>>> import numpy as np
>>> from numpy import linalg as LA
>>> np.set_printoptions(suppress=True, linewidth=200)
>>> data = 3 * np.eye(8) + np.ones((8, 8))
>>> data
array([[4., 1., 1., 1., 1., 1., 1., 1.],
       [1., 4., 1., 1., 1., 1., 1., 1.],
       [1., 1., 4., 1., 1., 1., 1., 1.],
       [1., 1., 1., 4., 1., 1., 1., 1.],
       [1., 1., 1., 1., 4., 1., 1., 1.],
       [1., 1., 1., 1., 1., 4., 1., 1.],
       [1., 1., 1., 1., 1., 1., 4., 1.],
       [1., 1., 1., 1., 1., 1., 1., 4.]])
>>> # equal to its transpose
>>> U, sv, Vt = LA.svd(data, full_matrices=False)
>>> (sv > 1e-8).sum()
np.int64(8)
>>> print(np.round(np.abs(Vt[0]), 3))
[0.354 0.354 0.354 0.354 0.354 0.354 0.354 0.354]
>>> np.round(U.T @ U, 3) + 0
array([[1., 0., 0., 0., 0., 0., 0., 0.],
       [0., 1., 0., 0., 0., 0., 0., 0.],
       [0., 0., 1., 0., 0., 0., 0., 0.],
       [0., 0., 0., 1., 0., 0., 0., 0.],
       [0., 0., 0., 0., 1., 0., 0., 0.],
       [0., 0., 0., 0., 0., 1., 0., 0.],
       [0., 0., 0., 0., 0., 0., 1., 0.],
       [0., 0., 0., 0., 0., 0., 0., 1.]])
>>> print(np.round(np.cumsum(sv ** 2) / np.sum(sv ** 2), 3))
[0.658 0.707 0.755 0.804 0.853 0.902 0.951 1.   ]
>>> np.abs(U[:, 0]).round(6).argmax()
np.int64(0)
>>> round(np.sqrt((sv ** 2).sum()), 3), np.round(LA.norm(data), 3)
(np.float64(13.565), np.float64(13.565))
>>> U.shape, sv.shape, Vt.shape
((8, 8), (8,), (8, 8))
>>> np.round(sv / sv[0], 3)
array([1.   , 0.273, 0.273, 0.273, 0.273, 0.273, 0.273, 0.273])
>>> np.trace(data)
np.float64(32.0)
>>> (data + data.T) / 2
array([[4., 1., 1., 1., 1., 1., 1., 1.],
       [1., 4., 1., 1., 1., 1., 1., 1.],
       [1., 1., 4., 1., 1., 1., 1., 1.],
       [1., 1., 1., 4., 1., 1., 1., 1.],
       [1., 1., 1., 1., 4., 1., 1., 1.],
       [1., 1., 1., 1., 1., 4., 1., 1.],
       [1., 1., 1., 1., 1., 1., 4., 1.],
       [1., 1., 1., 1., 1., 1., 1., 4.]])
>>> round(np.abs(LA.eigvals(data)).max(), 3)
np.float64(11.0)
>>> data @ data
array([[23., 14., 14., 14., 14., 14., 14., 14.],
       [14., 23., 14., 14., 14., 14., 14., 14.],
       [14., 14., 23., 14., 14., 14., 14., 14.],
       [14., 14., 14., 23., 14., 14., 14., 14.],
       [14., 14., 14., 14., 23., 14., 14., 14.],
       [14., 14., 14., 14., 14., 23., 14., 14.],
       [14., 14., 14., 14., 14., 14., 23., 14.],
       [14., 14., 14., 14., 14., 14., 14., 23.]])
>>> L = LA.cholesky(data)
>>> print(round(float(np.prod(np.diag(L)) ** 2), 3), np.round(LA.det(data), 3))
24057.0 24057.0
>>> np.round(np.diag(L) ** 2, 3)
array([4.   , 3.75 , 3.6  , 3.5  , 3.429, 3.375, 3.333, 3.3  ])
>>> data / np.sqrt(np.outer(np.diag(data), np.diag(data)))
array([[1.  , 0.25, 0.25, 0.25, 0.25, 0.25, 0.25, 0.25],
       [0.25, 1.  , 0.25, 0.25, 0.25, 0.25, 0.25, 0.25],
       [0.25, 0.25, 1.  , 0.25, 0.25, 0.25, 0.25, 0.25],
       [0.25, 0.25, 0.25, 1.  , 0.25, 0.25, 0.25, 0.25],
       [0.25, 0.25, 0.25, 0.25, 1.  , 0.25, 0.25, 0.25],
       [0.25, 0.25, 0.25, 0.25, 0.25, 1.  , 0.25, 0.25],
       [0.25, 0.25, 0.25, 0.25, 0.25, 0.25, 1.  , 0.25],
       [0.25, 0.25, 0.25, 0.25, 0.25, 0.25, 0.25, 1.  ]])
